$ python3 -q
>>> import numpy as np
>>> import numpy.linalg as la
>>> np.set_printoptions(precision=2, suppress=True, linewidth=100, floatmode="fixed")
>>> rd = lambda a: np.round(a, 2) + 0
>>> M = np.load("w.npy")
>>> M
array([[ 0, -2, -1,  0, -1,  1,  1,  0,  0],
       [ 2,  0,  2,  0,  2, -1, -2, -1, -1],
       [ 1, -2,  0,  1,  0,  0,  1,  1,  0],
       [ 0,  0, -1,  0,  1,  0, -1,  0,  0],
       [ 1, -2,  0, -1,  0,  0,  1,  1, -1],
       [-1,  1,  0,  0,  0,  0,  0,  0,  0],
       [-1,  2, -1,  1, -1,  0,  0,  1, -1],
       [ 0,  1, -1,  0, -1,  0, -1,  0, -1],
       [ 0,  1,  0,  0,  1,  0,  1,  1,  0]])
>>> # null space of dimension 1
>>> other = np.array([[2, 2],
...     [2, 1],
...     [2, 1],
...     [0, 1],
...     [0, 0],
...     [-2, 2],
...     [-1, 0],
...     [-1, -1],
...     [-1, -1]])
>>> np.einsum("ik,kj->ij", M, other)
array([[-9, -1],
       [14,  6],
       [-4,  0],
       [-1, -1],
       [-3, -1],
       [ 0, -1],
       [ 0,  0],
       [ 2,  1],
       [ 0,  0]])
>>> np.einsum("ik,kj->ji", M, other)
array([[-9, 14, -4, -1, -3,  0,  0,  2,  0],
       [-1,  6,  0, -1, -1, -1,  0,  1,  0]])
>>> np.vstack([M, other.T]).shape
(11, 9)
>>> r0, g = M[2], M[4]
>>> r0 @ r0
np.int64(8)
>>> r0 @ g
np.int64(6)
>>> p = (r0 @ g) / (r0 @ r0) * r0
>>> la.matrix_rank(np.outer(r0, g))
np.int64(1)
>>> np.outer(r0, g)
array([[ 1, -2,  0, -1,  0,  0,  1,  1, -1],
       [-2,  4,  0,  2,  0,  0, -2, -2,  2],
       [ 0,  0,  0,  0,  0,  0,  0,  0,  0],
       [ 1, -2,  0, -1,  0,  0,  1,  1, -1],
       [ 0,  0,  0,  0,  0,  0,  0,  0,  0],
       [ 0,  0,  0,  0,  0,  0,  0,  0,  0],
       [ 1, -2,  0, -1,  0,  0,  1,  1, -1],
       [ 1, -2,  0, -1,  0,  0,  1,  1, -1],
       [ 0,  0,  0,  0,  0,  0,  0,  0,  0]])
>>> feats = np.load("m.npy")
>>> feats
array([[ -2,  -7,   4,  -6,  -1,  -5],
       [-18,  -6,   4,   5,  -9,  -9],
       [ -4,  -3,   7,   7,  -2,  -4],
       [-16,  -4,   8,   8,  -8,  -6],
       [-16,  -2,   5,   8,  -8,  -4],
       [ -6,  -6,   2,   7,  -3,   8],
       [-12,  -8,  -1,  -2,  -6,  -8],
       [  8,  -9,  -4,   3,   4,  -3]])
>>> # rank 5
>>> la.matrix_rank(feats, rtol=0.1)
np.int64(5)
>>> rd(la.norm(feats, 2) / la.norm(feats))
np.float64(0.87)
>>> la.cond(feats) > 100
np.True_
>>> [round(float(x), 2) for x in la.svd(feats, compute_uv=False)[:3]]
[43.04, 16.75, 13.82]
>>> Uu, sig, Vt = la.svd(feats)
>>> np.argmax(sig[:-1] / (sig[1:] + 1e-6)) + 1
np.int64(5)
>>> other = Uu[:, :5] @ np.diag(sig[:5]) @ Vt[:5]
>>> rd(np.abs(feats - other).max())
np.float64(0.0)
>>> rd(la.norm(feats - other, 2)), rd(sig[5])
(np.float64(0.0), np.float64(0.0))
>>> la.matrix_rank(feats, rtol=0.05)
np.int64(5)
>>> rd(la.norm(feats[6], 1)), rd(la.norm(feats[6], np.inf))
(np.float64(37.0), np.float64(12.0))
>>> rd(la.norm(feats[6] - feats[5]))
np.float64(19.87)
>>> rd(la.norm(feats, 2))
np.float64(43.04)
>>> np.unique(feats.round(6), axis=0).shape
(8, 6)
>>> np.abs(np.diag(la.qr(feats)[1])) > 1e-9
array([ True,  True,  True,  True, False,  True])
>>> other = feats / np.sqrt((feats ** 2).mean(axis=1, keepdims=True))
>>> rd(other[0])
array([-0.43, -1.50,  0.86, -1.28, -0.21, -1.07])
>>> la.matrix_rank(feats - feats.mean(axis=1, keepdims=True))
np.int64(5)
>>> la.matrix_rank(other) == la.matrix_rank(feats)
np.True_
>>> A = np.loadtxt("layer0.csv", delimiter=",")
>>> A
array([[ 0.40,  0.80,  0.50,  0.10],
       [ 1.10,  0.80,  0.30, -0.80],
       [-0.10, -0.90,  1.30, -1.40],
       [-0.80,  1.10, -1.00,  0.50],
       [ 1.20,  1.50, -0.80,  0.50],
       [-0.10, -0.50,  1.20,  0.10],
       [ 2.10,  2.10, -2.00, -2.20]])
>>> x0 = np.array([3, 0, 1, 1])
>>> rhs = A @ x0
>>> rd(rhs)
array([ 1.80,  2.80, -0.40, -2.90,  3.30,  1.00,  2.10])
>>> rng = np.random.default_rng(62881)
>>> rhs = rhs + 0.1 * rng.normal(size=7)
>>> rd(rhs)
array([ 1.78,  2.82, -0.60, -2.98,  3.27,  0.70,  2.13])
>>> coef, *_ = la.lstsq(A, rhs)
>>> rd(coef)
array([ 3.09, -0.11,  0.87,  1.06])
>>> coef.round()
array([ 3.00, -0.00,  1.00,  1.00])
>>> rd(A.T @ (rhs - A @ coef))
array([0.00, 0.00, 0.00, 0.00])
>>> rd(la.norm(rhs - A @ coef))
np.float64(0.27)
